>>> import numpy as np
>>> np.set_printoptions(precision=2, suppress=True, linewidth=120, legacy="1.25")
>>> X = np.load("data.npy")
>>> print(X)
[[0 4 4]
 [0 6 6]]
>>> # rows and columns are dependent
>>> print(np.round(np.linalg.norm(X, 2) / np.linalg.norm(X), 2))
1.0
>>> print(np.argsort(-np.linalg.norm(X, axis=0).round(6), kind="stable")[:3])
[1 2 0]
>>> print(np.linalg.matrix_rank(X, rtol=0.1))
1
>>> rank = np.linalg.matrix_rank(X)
>>> print(rank)
1
>>> ns = np.linalg.svd(X)[2][rank:].T
>>> print([int(np.linalg.matrix_rank(np.delete(X, i, axis=0))) for i in range(2)])
[1, 1]
>>> print(ns.shape)
(3, 2)
>>> print(np.round(X @ ns, 2) + 0)
[[0. 0.]
 [0. 0.]]
>>> print(np.round(ns @ ns.T, 2) + 0)
[[ 1.   0.   0. ]
 [ 0.   0.5 -0.5]
 [ 0.  -0.5  0.5]]
>>> W0 = np.load("sample19.npy")
>>> print(W0)
[[ 4.96  1.99  1.7 ]
 [-1.02 -4.29  2.02]
 [ 1.99 -0.37  1.36]
 [-1.99 -2.59  0.43]
 [-2.03  0.4  -1.42]
 [ 2.98  3.9  -0.58]
 [-1.02 -1.28  0.23]
 [ 2.97  2.44  0.31]
 [-1.    3.22 -2.52]
 [ 2.03  1.1   0.47]
 [-1.99  1.87 -2.33]
 [ 4.01  3.7   0.1 ]]
>>> hat = W0 @ np.linalg.solve(W0.T @ W0, W0.T)
>>> print(np.diag(hat))
[0.32 0.3  0.16 0.14 0.11 0.32 0.23 0.32 0.31 0.26 0.31 0.23]
>>> print(hat @ W0[:, 1])
[ 1.99 -4.29 -0.37 -2.59  0.4   3.9  -1.28  2.44  3.22  1.1   1.87  3.7 ]
>>> print(round(np.trace(hat), 2))
3.0
>>> M = np.load("x.npy")
>>> print(M)
[[21  3  3  4  4  5]
 [ 2 26  2  5  1  3]
 [ 3  5 26  4  1  5]
 [ 3  2  3 20  4  5]
 [ 2  5  2  5  9  3]
 [ 1  4  2  2  0 13]]
>>> print(round(float(np.abs(np.linalg.eigvals(M)).max()), 2))
36.22
>>> print(np.allclose(M @ M.T, M.T @ M))
False
>>> f = np.array([7, 0, 3]) + 0.5
>>> data = np.eye(3) - 2 * np.outer(f, f) / (f @ f)
>>> print(data)
[[-0.64 -0.11 -0.76]
 [-0.11  0.99 -0.05]
 [-0.76 -0.05  0.64]]
>>> print([round(float(np.linalg.det(data[:i, :i])), 2) + 0 for i in range(1, 4)])
[-0.64, -0.64, -1.0]
>>> print(np.all(np.linalg.eigvalsh(data) > 0))
False
>>> print(round(np.linalg.eigvalsh(data).min(), 2))
-1.0
>>> vec = np.array([-2, 2, 1])
>>> print(round(np.linalg.det(data), 2))
-1.0
>>> print(np.sort(np.abs(np.degrees(np.angle(np.linalg.eigvals(data))))))
[  0.   0. 180.]
>>> print(np.abs(np.linalg.eigvals(data)))
[1. 1. 1.]
>>> print(round(float(np.linalg.norm(vec)), 2), round(float(np.linalg.norm(data @ vec)), 2))
3.0 3.0
>>> def softmax(z):
...     e = np.exp(z - z.max(axis=-1, keepdims=True))
...     return e / e.sum(axis=-1, keepdims=True)
... 
>>> print(np.round(softmax(10 * data[1]), 2) + 0)
[0. 1. 0.]
>>> print(softmax(data[1]))
[0.2  0.59 0.21]
>>> print(softmax(data[1] + 2))
[0.2  0.59 0.21]
>>> att = data @ data.T / np.sqrt(3)
>>> print(softmax(att).round(6).argmax(axis=1))
[0 1 2]
>>> print(softmax(att))
[[0.47 0.26 0.26]
 [0.26 0.47 0.26]
 [0.26 0.26 0.47]]
>>> print(softmax(att)[1] @ data)
[-0.42  0.43 -0.06]
>>> print(softmax(att + np.triu(np.full(att.shape, -np.inf), 1)))
[[1.   0.   0.  ]
 [0.36 0.64 0.  ]
 [0.26 0.26 0.47]]
>>> mat = np.load("m.npy")
>>> print(mat)
[[-2  1  2]
 [ 2 -2  1]
 [ 1  2 -2]]
>>> B = np.array([[2, 2, 3], [2, 5, 9]])
>>> cent = np.kron(B, mat)
>>> print(np.linalg.matrix_rank(cent))
6
>>> print(round(np.linalg.norm(cent, 2), 2), round(np.linalg.norm(B, 2) * np.linalg.norm(mat, 2), 2))
40.39 40.39
>>> rng = np.random.default_rng(3221)
>>> E = np.eye(3, dtype=int)[rng.permutation(3)] * np.array([1, 0, 0])
>>> print(E)
[[0 0 0]
 [1 0 0]
 [0 0 0]]
>>> rank = np.linalg.matrix_rank(E)
>>> print(rank)
1
>>> ns = np.linalg.svd(E)[2][rank:].T
>>> print(np.allclose(E @ ns, 0))
True
>>> print(E @ ns)
[[0. 0.]
 [0. 0.]
 [0. 0.]]
>>> print(ns.shape)
(3, 2)
>>> hat = np.triu(np.array([[4, 7, 5], [0, 1, 9], [0, 7, 1]]), 1) + np.eye(3)
>>> B = hat @ E @ np.linalg.inv(hat)
>>> print(np.linalg.matrix_rank(B))
1
>>> print(np.round(np.linalg.det(B), 2))
0.0
>>> print(hat @ E - E @ hat)
[[ 7.  0.  0.]
 [ 0. -7. -5.]
 [ 0.  0.  0.]]
>>> print(np.round(np.poly(B), 2) + 0)
[1. 0. 0. 0.]
>>> F = np.array([[0, 0, 4, 1, 1],
...     [-2, -2, 2, -1, -1],
...     [2, 2, 6, 3, 3],
...     [0, 0, 4, 1, 1],
...     [-2, -2, 2, -1, -1]])
>>> print(np.linalg.norm(F, axis=1))
[4.24 3.74 7.87 4.24 3.74]
>>> print(round(float(np.linalg.norm(F, 1)), 2), round(float(np.linalg.norm(F, np.inf)), 2))
18.0 16.0
>>> print(round(np.linalg.norm(F[0] - F[3]), 2))
0.0
>>> print(round(float(np.linalg.norm(F, "nuc")), 2))
15.36
>>> print(round(float(np.linalg.norm(F, 2)), 2))
9.68
>>> print(F[0] @ F[3])
18
>>> print(round(np.linalg.norm(F[0], 1), 2), round(np.linalg.norm(F[0], np.inf), 2))
6.0 4.0
>>> print(np.linalg.norm(F, axis=0))
[3.46 3.46 8.72 3.61 3.61]
>>> K = np.array([[0.5, 0.6, 0.7, -1.1, -0.7, 0.8, 0.6],
...     [-0.5, -1.9, -2.0, -0.8, 0.8, -1.8, -1.5],
...     [0.6, 0.0, -0.9, 0.1, 0.8, 0.8, -1.1],
...     [-2.0, -0.7, 0.6, 0.2, -1.7, -0.2, -0.5],
...     [1.2, 1.1, 0.7, 0.1, 0.8, 0.2, -0.3],
...     [0.1, -0.1, 0.9, -0.8, 1.0, -0.7, 0.3],
...     [-0.1, -1.1, 0.0, -0.7, 0.8, -0.8, -0.4]])
>>> K[:, 2] *= 3
>>> print(K)
[[ 0.5  0.6  2.1 -1.1 -0.7  0.8  0.6]
 [-0.5 -1.9 -6.  -0.8  0.8 -1.8 -1.5]
 [ 0.6  0.  -2.7  0.1  0.8  0.8 -1.1]
 [-2.  -0.7  1.8  0.2 -1.7 -0.2 -0.5]
 [ 1.2  1.1  2.1  0.1  0.8  0.2 -0.3]
 [ 0.1 -0.1  2.7 -0.8  1.  -0.7  0.3]
 [-0.1 -1.1  0.  -0.7  0.8 -0.8 -0.4]]
>>> vec = np.array([3, 3, -7, -6, -5, -6, 4])
>>> rhs = K @ vec
>>> b, lr = np.zeros(7), 1 / np.linalg.norm(K, 2) ** 2
>>> for i in range(6):
...     b -= lr * K.T @ (K @ b - rhs)
...     if i % 1 == 0: print(i, round(np.linalg.norm(K @ b - rhs), 2))
... 
0 14.42
1 14.03
2 13.65
3 13.29
4 12.94
5 12.6
>>> print(b)
[ 0.24 -1.04 -5.35 -1.1   0.14 -1.   -0.05]
>>> print(round(np.linalg.cond(K), 2))
29.3
>>> z = rng.permutation(7)
>>> print(z)
[0 2 5 4 6 1 3]
>>> B = K[z][:, z]
>>> print(B)
[[ 0.5  2.1  0.8 -0.7  0.6  0.6 -1.1]
 [ 0.6 -2.7  0.8  0.8 -1.1  0.   0.1]
 [ 0.1  2.7 -0.7  1.   0.3 -0.1 -0.8]
 [ 1.2  2.1  0.2  0.8 -0.3  1.1  0.1]
 [-0.1  0.  -0.8  0.8 -0.4 -1.1 -0.7]
 [-0.5 -6.  -1.8  0.8 -1.5 -1.9 -0.8]
 [-2.   1.8 -0.2 -1.7 -0.5 -0.7  0.2]]
>>> print(np.sort(np.abs(np.linalg.eigvals(B))))
[0.95 0.95 1.1  1.1  2.39 2.67 4.56]
>>> print(np.trace(B))
-4.2
>>> print(B.sum(axis=1))
[  2.8  -1.5   2.5   5.2  -2.3 -11.7  -3.1]
>>> print(np.unravel_index(np.abs(B).argmax(), B.shape))
(5, 1)
>>> print(np.linalg.svd(B, compute_uv=False))
[8.42 3.53 2.88 1.48 1.26 0.7  0.29]
>>> print(np.linalg.matrix_rank(B))
7
>>> print(B - B[0])
[[ 0.   0.   0.   0.   0.   0.   0. ]
 [ 0.1 -4.8  0.   1.5 -1.7 -0.6  1.2]
 [-0.4  0.6 -1.5  1.7 -0.3 -0.7  0.3]
 [ 0.7  0.  -0.6  1.5 -0.9  0.5  1.2]
 [-0.6 -2.1 -1.6  1.5 -1.  -1.7  0.4]
 [-1.  -8.1 -2.6  1.5 -2.1 -2.5  0.3]
 [-2.5 -0.3 -1.  -1.  -1.1 -1.3  1.3]]
